$ python3 -q
>>> import numpy as np
>>> np.set_printoptions(precision=2, suppress=True, linewidth=160, floatmode="fixed")
>>> tidy = lambda a: np.round(a, 2) + 0
>>> A = np.load("mat.npy")
>>> A
array([[ 1, -1],
       [ 1,  0],
       [ 1,  1]])
>>> M2 = np.c_[A[:, :1] @ np.array([[-3]]), np.array([3, 0, 4])]
>>> M2
array([[-3,  3],
       [-3,  0],
       [-3,  4]])
>>> np.linalg.matrix_rank(M2)
np.int64(2)
>>> np.linalg.matrix_rank(np.c_[A, M2])
np.int64(3)
>>> tidy(np.linalg.norm(np.linalg.qr(A)[0].T @ M2, axis=0) ** 2 / ((M2 ** 2).sum(axis=0) + 1e-12))
array([1.00, 0.67])
>>> tidy(np.linalg.lstsq(A, M2[:, 0])[0])
array([-3.00,  0.00])
>>> A.T @ A
array([[3, 0],
       [0, 2]])
>>> tidy(np.linalg.pinv(A))
array([[ 0.33,  0.33,  0.33],
       [-0.50,  0.00,  0.50]])
>>> tidy(np.linalg.norm(A, axis=0))
array([1.73, 1.41])
>>> A @ A.T
array([[2, 1, 0],
       [1, 1, 1],
       [0, 1, 2]])
>>> A[:, 0] @ A[:, 1]
np.int64(0)
>>> rng = np.random.default_rng(4)
>>> m1 = rng.normal(size=(31, 5))
>>> m1 = 10 * m1 / np.linalg.norm(m1, axis=1, keepdims=True)
>>> tidy(m1)
array([[-2.59, -0.69,  6.60,  2.62, -6.51],
       [-0.03, -3.57,  0.85, -9.20,  1.38],
       [ 1.04,  6.96,  1.40,  2.25, -6.59],
       [ 6.84, -5.82,  3.35, -1.00, -2.67],
       [-3.65, -3.74,  2.11, -0.61,  8.24],
       [-6.02, -0.01, -2.94,  2.55, -6.97],
       [-1.87,  1.15, -8.09,  5.37,  0.97],
       [ 5.33,  5.08, -5.18, -4.22, -1.08],
       [ 4.48,  5.09, -4.25, -3.63, -4.77],
       [-2.64, -1.07, -0.60,  9.29, -2.29],
       [-2.50,  3.96, -8.24, -3.19,  0.12],
       [ 3.71, -6.30,  6.56, -1.69,  0.81],
       [ 5.58,  4.35,  6.97,  1.14, -0.13],
       [ 1.45, -4.57,  5.57, -3.56, -5.78],
       [ 6.79, -0.45, -3.89,  6.11, -1.09],
       [ 3.67, -2.87, -0.86, -5.84, -6.60],
       [-3.34, -0.27,  2.73,  8.30, -3.53],
       [ 4.19, -2.51, -0.63, -6.16, -6.15],
       [-3.85, -5.90, -0.02, -3.47,  6.19],
       [ 1.20,  1.30,  8.95,  4.08, -0.29],
       [-0.65, -0.87,  7.75,  5.64,  2.63],
       [ 3.57, -2.43,  2.28, -6.31,  6.02],
       [ 1.32,  2.69,  8.78, -0.14, -3.72],
       [ 5.14,  0.50, -3.95,  1.90, -7.36],
       [ 4.68, -0.48,  0.13,  6.39,  6.09],
       [ 0.55,  2.97,  5.17,  7.98, -0.62],
       [ 0.85,  7.70,  1.69,  4.74,  3.83],
       [-3.44, -2.61, -8.01, -0.79,  4.06],
       [-5.72,  6.37,  5.16, -0.28, -0.04],
       [ 0.75, -7.85, -2.57, -0.42,  5.58],
       [ 5.01, -4.70,  5.23, -4.93, -1.07]])
>>> idx = m1[:, 1] > np.median(m1[:, 1])
>>> r0 = m1[idx].mean(axis=0) - m1[~idx].mean(axis=0)
>>> idx.astype(int)
array([0, 0, 1, 0, 0, 1, 1, 1, 1, 0, 1, 0, 1, 0, 1, 0, 1, 0, 0, 1, 0, 0, 1, 1, 0, 1, 1, 0, 1, 0, 0])
>>> ((m1 - m1.mean(axis=0)) @ r0 > 0).astype(int)
array([1, 0, 1, 0, 0, 1, 1, 1, 1, 1, 1, 0, 1, 0, 1, 0, 1, 0, 0, 1, 0, 0, 1, 1, 1, 1, 1, 0, 1, 0, 0])
>>> tidy((((m1 - m1.mean(axis=0)) @ r0 > 0) == idx).mean())
np.float64(0.9)
